>>> import numpy as np
>>> from numpy import linalg as LA
>>> np.set_printoptions(precision=1, suppress=True, linewidth=100)
>>> def rd(a):
...     return np.round(a, 1) + 0
... 
>>> m1 = np.array([[7.1, 6.1, 5.6],
...     [5.7, 4.7, 3.4],
...     [4.9, 3.9, 5.3],
...     [6.4, 5.4, 3.0],
...     [6.5, 5.5, 4.1],
...     [5.5, 4.5, 2.4],
...     [2.2, 1.2, 5.7],
...     [4.8, 3.8, 5.0],
...     [5.3, 4.3, 9.8],
...     [2.6, 1.6, 4.0],
...     [5.0, 4.0, 7.9],
...     [5.2, 4.2, 3.9],
...     [6.9, 5.9, -0.3]])
>>> z = m1[:, 1] > np.median(m1[:, 1])
>>> f = m1[z].mean(axis=0) - m1[~z].mean(axis=0)
>>> print(z.astype(int))
[1 1 0 1 1 1 0 0 0 0 0 0 1]
>>> print(rd((((m1 - m1.mean(axis=0)) @ f > 0) == z).mean()))
0.9
>>> other = np.c_[m1[:, :1] @ np.array([[7]]), np.array([-3, -1, -3, 3, -1, 0, -3, 0, 2, 0, -1, 1, 2])]
>>> print(rd(other))
[[49.7 -3. ]
 [39.9 -1. ]
 [34.3 -3. ]
 [44.8  3. ]
 [45.5 -1. ]
 [38.5  0. ]
 [15.4 -3. ]
 [33.6  0. ]
 [37.1  2. ]
 [18.2  0. ]
 [35.  -1. ]
 [36.4  1. ]
 [48.3  2. ]]
>>> print(rd(LA.norm(other - m1 @ LA.lstsq(m1, other)[0], axis=0)))
[0.  6.4]
>>> print(rd(LA.lstsq(m1, other[:, 0])[0]))
[7. 0. 0.]
>>> print(LA.matrix_rank(np.c_[m1, other]))
4
>>> Q, V = LA.qr(other[:, :1])[0], LA.qr(other[:, 1:])[0]
>>> sig = LA.svd(Q.T @ V, compute_uv=False)
>>> print((sig > 0.9).sum())
0
>>> print(rd(np.degrees(np.arccos(sig.clip(0, 1)))))
[85.3]
>>> G = np.cov(m1, rowvar=False)
>>> print(rd(np.polyfit(m1[:, 1], m1[:, 0], 1)))
[1. 1.]
>>> print(np.argsort(-m1.std(axis=0).round(6), kind="stable"))
[2 0 1]
>>> print(G.shape)
(3, 3)
>>> print(rd(G))
[[ 2.2  2.2 -1. ]
 [ 2.2  2.2 -1. ]
 [-1.  -1.   6.2]]
>>> print(np.corrcoef(m1[:, 1], m1[:, 0])[0, 1])
1.0
>>> print(np.median(m1, axis=0))
[5.3 4.3 4.1]
>>> F = np.load("out13.npy")
>>> print(F)
[[ -5  -2   3   3]
 [ -5  -2   3   3]
 [-10  -4   6   6]]
>>> U, sig, Vh = LA.svd(F)
>>> print(rd(sig))
[16.8  0.   0. ]
>>> print(np.argmax(sig[:-1] / (sig[1:] + 1e-6)) + 1)
1
>>> other = U[:, :1] @ np.diag(sig[:1]) @ Vh[:1]
>>> print(rd(LA.norm(F - other, 2)), rd(sig[1]))
0.0 0.0
>>> print(LA.matrix_rank(F, rtol=0.05))
1
>>> print(rd(other))
[[ -5.  -2.   3.   3.]
 [ -5.  -2.   3.   3.]
 [-10.  -4.   6.   6.]]
>>> print(LA.matrix_rank(other))
1
>>> print(rd(LA.norm(F - other) / LA.norm(F)))
0.0
>>> W0 = np.load("run4.npy")
>>> print(rd(W0))
[[-0.1  0.7 -0.6  0.3]
 [ 0.5 -0.6 -0.6  0.3]
 [ 0.5  0.2 -0.2 -0.8]
 [ 0.8  0.3  0.4  0.4]]
>>> other = LA.inv(W0)
>>> print(rd(LA.det(W0) * other))
[[ 0.1 -0.5 -0.5 -0.8]
 [-0.7  0.6 -0.2 -0.3]
 [ 0.6  0.6  0.2 -0.4]
 [-0.3 -0.3  0.8 -0.4]]
>>> print(rd(other))
[[-0.1  0.5  0.5  0.8]
 [ 0.7 -0.6  0.2  0.3]
 [-0.6 -0.6 -0.2  0.4]
 [ 0.3  0.3 -0.8  0.4]]
>>> U, sig, Vh = LA.svd(W0, full_matrices=False)
>>> print(rd(Vh @ Vh.T))
[[1. 0. 0. 0.]
 [0. 1. 0. 0.]
 [0. 0. 1. 0.]
 [0. 0. 0. 1.]]
>>> print(rd(sig))
[1. 1. 1. 1.]
>>> print(np.sqrt((sig ** 2).sum()), rd(LA.norm(W0)))
2.0 2.0
>>> print(rd(np.cumsum(sig ** 2) / np.sum(sig ** 2)))
[0.3 0.5 0.8 1. ]
>>> T = np.stack([W0, -3 * W0, W0[::-1]])
>>> print(T.shape)
(3, 4, 4)
>>> print(LA.matrix_rank(T.reshape(3, -1)))
2
>>> print(rd(np.einsum("bij,cij->bc", T, T)))
[[  4. -12.   0.]
 [-12.  36.   0.]
 [  0.   0.   4.]]
>>> print((T @ W0.T).shape)
(3, 4, 4)
>>> print(rd(LA.det(T)))
[ -1. -81.  -1.]
>>> print(rd(LA.det(W0.T)))
-1.0
>>> print(rd(np.poly(W0)))
[ 1.   0.5  0.  -0.5 -1. ]
>>> print(rd(LA.eigvals(W0).sum().real))
-0.5
>>> print(rd(LA.det(W0[::-1])))
-1.0
>>> print(rd(np.einsum("ij,ji->", W0, W0)))
0.3
>>> print(rd(LA.svd(W0, compute_uv=False)))
[1. 1. 1. 1.]
>>> print(rd(W0 @ W0.T))
[[1. 0. 0. 0.]
 [0. 1. 0. 0.]
 [0. 0. 1. 0.]
 [0. 0. 0. 1.]]
>>> print(rd(LA.pinv(W0)))
[[-0.1  0.5  0.5  0.8]
 [ 0.7 -0.6  0.2  0.3]
 [-0.6 -0.6 -0.2  0.4]
 [ 0.3  0.3 -0.8  0.4]]
>>> E = np.load("mat.npy")
>>> print(E)
[[-6  6 -1]
 [-2  3 -9]
 [ 0  7 -2]]
>>> x = np.array([1, 1, 0])
>>> print(E @ x)
[0 1 7]
>>> print(E @ np.ones(3))
[-1. -8.  5.]
>>> print(E @ np.eye(3)[0])
[-6. -2.  0.]
>>> print(LA.norm(E @ x) <= LA.norm(E, 2) * LA.norm(x) + 1e-9)
True
>>> print(E @ (2 * x))
[ 0  2 14]
>>> rng = np.random.default_rng(714646)
>>> other = E + rng.integers(-2, 3, (3, 1)) @ rng.integers(-2, 3, (1, 3))
>>> print(other)
[[-6  6 -1]
 [-2  3 -9]
 [-1  6 -4]]
>>> print(rd(LA.svd(other - E, compute_uv=False)))
[2.4 0.  0. ]
>>> print(np.abs(other - E).sum(axis=1))
[0 0 4]
>>> print(other - E)
[[ 0  0  0]
 [ 0  0  0]
 [-1 -1 -2]]
